% ipython --no-banner

In [1]: import numpy as np

In [2]: np.set_printoptions(suppress=True, linewidth=140)

In [3]: def rd(a):
   ...:     return np.round(a, 1) + 0
   ...: 

In [4]: E = np.load("out16.npy")

In [5]: print(E)
[[ 1.1  2.9  2.9]
 [ 1.   3.   2.8]
 [ 1.2  3.1  2.9]
 [ 0.9  3.   3.1]
 [ 0.9  3.   3.2]
 [ 1.   2.9  3. ]
 [ 0.8  2.9  2.9]
 [ 2.2  3.1  0.1]
 [ 2.   3.1  0. ]
 [ 2.   3.1 -0.1]
 [ 1.9  3.1 -0.1]
 [ 1.8  3.1 -0.1]
 [ 1.7  3.1 -0.3]
 [ 2.   3.   0.3]
 [ 1.8 -0.1  3.1]
 [ 2.  -0.1  3.1]
 [ 2.   0.   2.9]
 [ 2.1  0.   2.9]
 [ 1.9  0.   2.9]
 [ 2.   0.1  2.9]
 [ 2.  -0.1  2.9]]

In [6]: G = np.cov(E, rowvar=False)

In [7]: print(rd(np.corrcoef(E.T)))
[[ 1.  -0.5 -0.5]
 [-0.5  1.  -0.5]
 [-0.5 -0.5  1. ]]

In [8]: print(np.argwhere(np.triu(np.abs(np.corrcoef(E.T)) > 0.8, 1)))
[]

In [9]: print(G.shape)
(3, 3)

In [10]: hat = E @ np.linalg.solve(E.T @ E, E.T)

In [11]: print(rd(np.linalg.eigvalsh(hat)))
[0. 0. 0. 0. 0. 0. 0. 0. 0. 0. 0. 0. 0. 0. 0. 0. 0. 0. 1. 1. 1.]

In [12]: print(rd(np.trace(hat)))
3.0

In [13]: O, V = np.linalg.qr(E[:, :2])[0], np.linalg.qr(E[:, 2:])[0]

In [14]: sv = np.linalg.svd(O.T @ V, compute_uv=False)

In [15]: print(rd(np.linalg.norm(O @ O.T - V @ V.T, 2)))
1.0

In [16]: print((sv > 0.9).sum())
0

In [17]: print(rd(sv))
[0.7]

In [18]: W0 = np.load("dump.npy")

In [19]: print(W0)
[[ 4  5  6  7  8  9 10]
 [11 12 13 14 15 16 17]
 [18 19 20 21 22 23 24]
 [25 26 27 28 29 30 31]
 [32 33 34 35 36 37 38]
 [39 40 41 42 43 44 45]
 [46 47 48 49 50 51 52]]

In [20]: def softmax(z):
    ...:     e = np.exp(z - z.max(axis=-1, keepdims=True))
    ...:     return e / e.sum(axis=-1, keepdims=True)
    ...: 

In [21]: print(rd(softmax(W0[6] + 4)))
[0.  0.  0.  0.  0.1 0.2 0.6]

In [22]: print(rd(softmax(W0[6])))
[0.  0.  0.  0.  0.1 0.2 0.6]

In [23]: att = W0 @ W0.T / np.sqrt(7)

In [24]: print(rd(softmax(att)))
[[0. 0. 0. 0. 0. 0. 1.]
 [0. 0. 0. 0. 0. 0. 1.]
 [0. 0. 0. 0. 0. 0. 1.]
 [0. 0. 0. 0. 0. 0. 1.]
 [0. 0. 0. 0. 0. 0. 1.]
 [0. 0. 0. 0. 0. 0. 1.]
 [0. 0. 0. 0. 0. 0. 1.]]

In [25]: print(rd(softmax(att + np.triu(np.full(att.shape, -np.inf), 1))))
[[1. 0. 0. 0. 0. 0. 0.]
 [0. 1. 0. 0. 0. 0. 0.]
 [0. 0. 1. 0. 0. 0. 0.]
 [0. 0. 0. 1. 0. 0. 0.]
 [0. 0. 0. 0. 1. 0. 0.]
 [0. 0. 0. 0. 0. 1. 0.]
 [0. 0. 0. 0. 0. 0. 1.]]

In [26]: print(softmax(att)[6] @ W0)
[46. 47. 48. 49. 50. 51. 52.]
